In [1]: import numpy as np

In [2]: from numpy import linalg as LA

In [3]: np.set_printoptions(precision=3, suppress=True, linewidth=120, legacy="1.25")

In [4]: def rnd(a):
   ...:     return np.round(a, 3) + 0
   ...: 

In [5]: data = np.load("case5.npy")

In [6]: print(rnd(data))
[[0.333 0.333 0.    0.333 0.    0.    0.   ]
 [0.5   0.5   0.    0.    0.    0.    0.   ]
 [0.    0.    0.5   0.    0.    0.    0.5  ]
 [0.    0.    0.    0.5   0.5   0.    0.   ]
 [0.    0.    0.    0.    0.5   0.5   0.   ]
 [0.25  0.    0.    0.    0.25  0.5   0.   ]
 [0.    0.    0.    0.25  0.    0.25  0.5  ]]

In [7]: # a transition matrix

In [8]: print(rnd(np.sort(np.abs(LA.eigvals(data)))))
[0.097 0.43  0.5   0.5   0.5   0.5   1.   ]

In [9]: x0 = np.array([5, 1, 5, 4, 2, 0, 5])

In [10]: a = np.maximum(data @ x0, 0)

In [11]: print(np.flatnonzero(a > 1e-9))
[0 1 2 3 4 5 6]

In [12]: print(rnd(np.maximum(data @ x0, 0) - np.maximum(-data @ x0, 0)))
[3.333 3.    5.    3.    1.    1.75  3.5  ]

In [13]: print(rnd(data.T @ a))
[3.049 2.611 2.5   3.486 2.438 2.25  4.25 ]

In [14]: B = LA.inv(data)

In [15]: print(B)
[[-3.  2.  0.  2. -4.  4.  0.]
 [ 3. -0. -0. -2.  4. -4. -0.]
 [ 3. -2.  2. -1.  1.  0. -2.]
 [ 3. -2.  0.  0.  0.  0.  0.]
 [-3.  2.  0.  2.  0.  0.  0.]
 [ 3. -2.  0. -2.  2.  0.  0.]
 [-3.  2. -0.  1. -1. -0.  2.]]

In [16]: arr = np.loadtxt("out13.csv", delimiter=",")

In [17]: print(arr)
[[0.167 0.333 0.167 0.    0.    0.333]
 [0.25  0.25  0.    0.25  0.    0.25 ]
 [0.    0.25  0.25  0.25  0.    0.25 ]
 [0.2   0.    0.2   0.6   0.    0.   ]
 [0.25  0.    0.25  0.    0.375 0.125]
 [0.    0.333 0.167 0.333 0.    0.167]]

In [18]: # row-stochastic, so 1 is an eigenvalue

In [19]: f = np.array([-2, 0, 1, -2, -1, -2])

In [20]: B = arr + np.outer(f, np.eye(6)[4])

In [21]: print(LA.matrix_rank(B - arr))
1

In [22]: print(rnd(LA.det(B) / LA.det(arr)), rnd(1 + LA.solve(arr, f)[4]))
9.242 9.242

In [23]: print(B)
[[ 0.167  0.333  0.167  0.    -2.     0.333]
 [ 0.25   0.25   0.     0.25   0.     0.25 ]
 [ 0.     0.25   0.25   0.25   1.     0.25 ]
 [ 0.2    0.     0.2    0.6   -2.     0.   ]
 [ 0.25   0.     0.25   0.    -0.625  0.125]
 [ 0.     0.333  0.167  0.333 -2.     0.167]]

In [24]: Q, vecs = LA.qr(B[:, :4])[0], LA.qr(B[:, 4:])[0]

In [25]: sigma = LA.svd(Q.T @ vecs, compute_uv=False)

In [26]: print(rnd(np.degrees(np.arccos(sigma.clip(0, 1)))))
[ 4.292 63.913]

In [27]: print(rnd(sigma))
[0.997 0.44 ]

In [28]: print((sigma > 0.9).sum())
1

In [29]: feats = np.array([[-3, -1, 0, 0, 0, 0],
    ...:     [2, -3, 0, 0, 0, 0],
    ...:     [-5, -2, 0, 0, 0, 0],
    ...:     [0, 0, -3, -1, 0, 0],
    ...:     [0, 0, 2, -3, 0, 0],
    ...:     [0, 0, -5, -2, 0, 0],
    ...:     [0, 0, 0, 0, -3, -1],
    ...:     [0, 0, 0, 0, 2, -3],
    ...:     [0, 0, 0, 0, -5, -2]])

In [30]: print(rnd(LA.norm(feats)))
12.49

In [31]: print(np.abs(feats).max())
5

In [32]: print(np.diff(feats, axis=0))
[[ 5 -2  0  0  0  0]
 [-7  1  0  0  0  0]
 [ 5  2 -3 -1  0  0]
 [ 0  0  5 -2  0  0]
 [ 0  0 -7  1  0  0]
 [ 0  0  5  2 -3 -1]
 [ 0  0  0  0  5 -2]
 [ 0  0  0  0 -7  1]]

In [33]: print(feats.sum(axis=0))
[-6 -6 -6 -6 -6 -6]

In [34]: print(feats - feats[0])
[[ 0  0  0  0  0  0]
 [ 5 -2  0  0  0  0]
 [-2 -1  0  0  0  0]
 [ 3  1 -3 -1  0  0]
 [ 3  1  2 -3  0  0]
 [ 3  1 -5 -2  0  0]
 [ 3  1  0  0 -3 -1]
 [ 3  1  0  0  2 -3]
 [ 3  1  0  0 -5 -2]]

In [35]: print(np.unravel_index(np.abs(feats).argmax(), feats.shape))
(2, 0)

In [36]: print(rnd(feats.mean(axis=0)))
[-0.667 -0.667 -0.667 -0.667 -0.667 -0.667]
